% ipython --no-banner

In [1]: import numpy as np

In [2]: from numpy import linalg as LA

In [3]: np.set_printoptions(precision=2, suppress=True, linewidth=200)

In [4]: J = np.loadtxt("a.csv", delimiter=",")

In [5]: J
Out[5]: 
array([[ 0.46, -0.2 , -0.45,  0.05,  0.04],
       [-0.2 ,  0.74, -0.04,  0.35,  0.17],
       [-0.45, -0.04,  0.52, -0.19, -0.08],
       [ 0.05,  0.35, -0.19,  0.41, -0.29],
       [ 0.04,  0.17, -0.08, -0.29,  0.86]])

In [6]: [round(float(x), 2) for x in LA.svd(J, compute_uv=False)[:3]]
Out[6]: [1.0, 1.0, 1.0]

In [7]: LA.cond(J) > 100
Out[7]: np.True_

In [8]: np.round(LA.norm(J, 2) / LA.norm(J), 2)
Out[8]: np.float64(0.58)

In [9]: LA.matrix_rank(J, rtol=0.1)
Out[9]: np.int64(3)

In [10]: rng = np.random.default_rng(8163)

In [11]: lab = rng.permutation(5)

In [12]: lab
Out[12]: array([3, 2, 4, 0, 1])

In [13]: A2 = J[lab][:, lab]

In [14]: round(np.trace(A2), 2)
Out[14]: np.float64(3.0)

In [15]: np.round(np.sort(np.abs(LA.eigvals(A2))), 2) + 0
Out[15]: array([0., 0., 1., 1., 1.])

In [16]: np.allclose(A2, J)
Out[16]: False

In [17]: np.diag(A2)
Out[17]: array([0.41, 0.52, 0.86, 0.46, 0.74])

In [18]: np.allclose(J[:-1].T @ LA.lstsq(J[:-1].T, J[-1])[0], J[-1])
Out[18]: True

In [19]: round(float(np.trace(LA.pinv(J) @ J)), 2)
Out[19]: 3.0

In [20]: Uu, sig, Vt = LA.svd(J)

In [21]: np.argmax(sig[:-1] / (sig[1:] + 1e-6)) + 1
Out[21]: np.int64(3)

In [22]: A2 = Uu[:, :3] @ np.diag(sig[:3]) @ Vt[:3]

In [23]: round(float(LA.norm(J - A2) / LA.norm(J)), 2)
Out[23]: 0.0

In [24]: LA.matrix_rank(J, rtol=0.05)
Out[24]: np.int64(3)

In [25]: A2
Out[25]: 
array([[ 0.46, -0.2 , -0.45,  0.05,  0.04],
       [-0.2 ,  0.74, -0.04,  0.35,  0.17],
       [-0.45, -0.04,  0.52, -0.19, -0.08],
       [ 0.05,  0.35, -0.19,  0.41, -0.29],
       [ 0.04,  0.17, -0.08, -0.29,  0.86]])

In [26]: LA.matrix_rank(A2)
Out[26]: np.int64(3)
